% ipython --no-banner

In [1]: import numpy as np

In [2]: import numpy.linalg as la

In [3]: np.set_printoptions(suppress=True, linewidth=100)

In [4]: sv = 3 * 0.7 ** np.arange(3)

In [5]: q, _ = la.qr(np.array([[-0.1, -1.0, 0.6], [0.4, 0.1, -0.9], [0.4, 1.1, 0.9]]))

In [6]: rng = np.random.default_rng(233414)

In [7]: data = rng.normal(size=(16, 3)) * sv @ q

In [8]: data.round(3)
Out[8]: 
array([[ 2.001,  4.908, -2.911],
       [-0.775,  0.255, -0.457],
       [ 2.667,  0.644, -3.382],
       [-2.071, -0.229,  2.437],
       [ 3.474, -0.374, -1.671],
       [ 1.331, -1.899,  2.473],
       [-0.658,  2.281,  0.38 ],
       [-1.808,  0.003,  0.053],
       [-3.124, -0.042,  3.511],
       [ 2.489,  3.61 ,  0.643],
       [ 1.111,  2.028, -0.484],
       [ 1.439,  1.407, -0.198],
       [-2.391,  1.253,  2.786],
       [ 3.741,  0.909, -1.984],
       [-1.072,  0.754, -1.371],
       [ 1.021,  3.888, -2.364]])

In [9]: cen = data - data.mean(axis=0)

In [10]: vecs = la.svd(cen)[2][:1]

In [11]: other = cen - cen @ vecs.T @ vecs

In [12]: np.round((cen @ vecs.T).std(axis=0), 3)
Out[12]: array([2.8])

In [13]: np.round(other.std(axis=0), 3)
Out[13]: array([1.003, 1.439, 0.821])

In [14]: print(np.round(np.diag(vecs.T @ vecs), 3))
[0.44  0.113 0.447]

In [15]: np.round(np.cov(cen @ vecs.T, rowvar=False), 3)
Out[15]: np.float64(8.365)

In [16]: print(la.norm(other, axis=1).round(6).argmax())
5

In [17]: P = data @ la.solve(data.T @ data, data.T)

In [18]: np.round(P @ data[:, 0], 3)
Out[18]: 
array([ 2.001, -0.775,  2.667, -2.071,  3.474,  1.331, -0.658, -1.808, -3.124,  2.489,  1.111,
        1.439, -2.391,  3.741, -1.072,  1.021])

In [19]: la.matrix_rank(np.eye(16) - P)
Out[19]: np.int64(13)

In [20]: C = data[[11, 10]].astype(float)

In [21]: for _ in range(6):
    ...:     idx = la.norm(data[:, None] - C, axis=-1).argmin(axis=1)
    ...:     C = np.array([data[idx == j].mean(axis=0) for j in range(2)])
    ...: 

In [22]: idx
Out[22]: array([1, 0, 1, 0, 1, 0, 0, 0, 0, 1, 1, 1, 0, 1, 0, 1])

In [23]: np.bincount(idx)
Out[23]: array([8, 8])

In [24]: print(np.round(C[1] - C[0], 3))
[ 3.564  1.83  -2.77 ]

In [25]: round(np.abs(data).max(), 3)
Out[25]: np.float64(4.908)

In [26]: la.matrix_rank(data)
Out[26]: np.int64(3)

In [27]: np.unravel_index(np.abs(data).argmax(), data.shape)
Out[27]: (np.int64(0), np.int64(1))

In [28]: np.round(la.norm(data), 3)
Out[28]: np.float64(14.588)

In [29]: gram = np.cov(data, rowvar=False)

In [30]: np.round(la.eigvalsh(gram)[::-1], 3)
Out[30]: array([8.365, 2.708, 1.292])

In [31]: print(np.round(np.corrcoef(data[:, 2], data[:, 0])[0, 1], 3))
-0.672

In [32]: np.argwhere(np.triu(np.abs(np.corrcoef(data.T)) > 0.8, 1))
Out[32]: array([], shape=(0, 2), dtype=int64)

In [33]: gram.round(3)
Out[33]: 
array([[ 4.755,  0.967, -3.097],
       [ 0.967,  3.151, -1.66 ],
       [-3.097, -1.66 ,  4.46 ]])

In [34]: np.round(np.corrcoef(data.T), 3)
Out[34]: 
array([[ 1.   ,  0.25 , -0.672],
       [ 0.25 ,  1.   , -0.443],
       [-0.672, -0.443,  1.   ]])

In [35]: M = np.array([[-0.6, -0.1, 0.6, -1.1],
    ...:     [0.5, -0.9, -1.2, 0.0],
    ...:     [0.8, -2.0, -0.2, 0.3],
    ...:     [-1.0, -0.5, 0.5, -0.4]])

In [36]: M[:, 3] *= 10

In [37]: M
Out[37]: 
array([[ -0.6,  -0.1,   0.6, -11. ],
       [  0.5,  -0.9,  -1.2,   0. ],
       [  0.8,  -2. ,  -0.2,   3. ],
       [ -1. ,  -0.5,   0.5,  -4. ]])

In [38]: # column 3 is much longer than the rest

In [39]: la.norm(data, axis=1).argmax()
Out[39]: np.int64(0)

In [40]: round(float(la.norm(data, 1)), 3), round(float(la.norm(data, np.inf)), 3)
Out[40]: (31.175, 9.821)

In [41]: round(la.norm(data[11] - data[9]), 3)
Out[41]: np.float64(2.581)

In [42]: A = np.loadtxt("a.csv", delimiter=",")

In [43]: A
Out[43]: 
array([[-20.365, -12.922,  -0.573],
       [-13.517,  -7.816,  -1.641],
       [ -7.593,  -3.669,  -2.073],
       [ -2.127,  -0.386,  -1.52 ],
       [ -0.227,   0.215,  -0.477],
       [ -0.215,   0.213,  -0.462],
       [ -0.199,   0.21 ,  -0.442],
       [ -0.064,  -0.187,   0.054],
       [ -0.113,  -0.075,  -0.631],
       [ -0.018,   0.18 ,  -1.179],
       [  0.369,   0.942,  -2.468],
       [  1.225,   2.355,  -4.482],
       [  2.337,   4.033,  -6.637],
       [  3.911,   6.275,  -9.324],
       [  5.231,   8.091, -11.402],
       [  6.481,   9.774, -13.273],
       [  8.384,  12.288, -15.996]])

In [44]: P = A @ la.solve(A.T @ A, A.T)

In [45]: np.allclose(P @ P, P)
Out[45]: True

In [46]: np.round(P @ A[:, 0], 3)
Out[46]: 
array([-20.365, -13.517,  -7.593,  -2.127,  -0.227,  -0.215,  -0.199,  -0.064,  -0.113,  -0.018,
         0.369,   1.225,   2.337,   3.911,   5.231,   6.481,   8.384])

In [47]: print(la.matrix_rank(A, rtol=0.1))
2

In [48]: cen = A - A.mean(axis=0)

In [49]: vecs = la.svd(cen)[2][:2]

In [50]: other = cen - cen @ vecs.T @ vecs

In [51]: np.round((cen @ vecs.T).std(axis=0), 3)
Out[51]: array([9.733, 3.516])

In [52]: np.round(other.std(axis=0), 3)
Out[52]: array([0.087, 0.138, 0.059])

In [53]: print(la.norm(other, axis=1).round(6).argmax())
3

In [54]: np.round(np.cov(cen @ vecs.T, rowvar=False), 3) + 0
Out[54]: 
array([[100.657,   0.   ],
       [  0.   ,  13.136]])

In [55]: J = np.array([[4, -1, -1], [-1, 0, -2], [-1, -2, -2]])

In [56]: print([round(float(la.det(J[:i, :i])), 2) + 0 for i in range(1, 4)])
[4.0, -1.0, -18.0]

In [57]: print(np.all(la.eigvalsh(J) > 0))
False

In [58]: W1 = np.array([[5, 1, -2], [1, 3, -2], [1, 3, 2]])

In [59]: beta = np.array([4, 7, 6])

In [60]: act = np.maximum(J @ W1 + beta, 0)

In [61]: la.matrix_rank(act)
Out[61]: np.int64(2)

In [62]: print(act)
[[22  5  0]
 [ 0  0  4]
 [ 0  0  8]]

In [63]: C = np.array([[-2, -1, 9], [-9, 5, -7], [-7, 9, -6]])

In [64]: print(W1 @ C)
[[ -5 -18  50]
 [-15  -4   0]
 [-43  32 -24]]

In [65]: print(act @ C)
[[-89   3 163]
 [-28  36 -24]
 [-56  72 -48]]

In [66]: (act @ C).round(6).argmax(axis=1)
Out[66]: array([2, 1, 1])

In [67]: other = np.array([[5, 5], [5, 1]])

In [68]: C = np.kron(other, act)

In [69]: C.shape
Out[69]: (6, 6)

In [70]: arr = np.loadtxt("out3.csv", delimiter=",")

In [71]: arr
Out[71]: 
array([[ 1.,  0.,  0.],
       [ 1.,  1.,  0.],
       [ 2., -5.,  1.]])

In [72]: print(np.round(np.abs(la.svd(arr)[2][-1]), 3))
[0.092 0.157 0.983]

In [73]: round(np.log10(la.cond(arr)))
Out[73]: 2

In [74]: print(np.argsort(-la.norm(arr, axis=0).round(6), kind="stable")[:3])
[1 0 2]

In [75]: la.matrix_rank(arr, rtol=0.1)
Out[75]: np.int64(2)

In [76]: print(la.cond(arr) > 100)
False

In [77]: K = np.loadtxt("case2.csv", delimiter=",")

In [78]: print(K)
[[ 0.666 -1.677 -0.716]
 [-0.022  0.016  0.072]
 [-1.404  3.506  1.258]
 [-0.715  1.598  0.546]
 [ 1.334 -3.647 -1.313]
 [ 0.739 -1.879 -0.628]
 [-0.76   1.716  0.676]
 [ 0.867 -1.737 -0.737]
 [-0.021  0.016 -0.042]
 [-0.72   1.677  0.68 ]
 [-0.092 -0.016  0.094]
 [-1.21   3.602  1.174]
 [-0.034  0.057  0.063]
 [ 0.154 -0.113 -0.032]
 [-0.646  1.826  0.61 ]
 [-0.102 -0.111  0.051]
 [-1.215  3.808  1.217]
 [-1.719  3.553  1.218]
 [ 1.41  -3.733 -1.123]
 [ 0.043  0.13  -0.058]
 [ 1.456 -3.531 -1.229]
 [-0.693  1.975  0.504]
 [ 1.463 -3.655 -1.276]
 [-1.442  3.658  1.301]
 [ 0.176 -0.046 -0.013]
 [-0.04  -0.165 -0.102]]

In [79]: q, vecs = la.qr(K[:, :2])[0], la.qr(K[:, 2:])[0]

In [80]: sv = la.svd(q.T @ vecs, compute_uv=False)

In [81]: (sv > 0.9).sum()
Out[81]: np.int64(1)

In [82]: sv.round(3)
Out[82]: array([0.996])
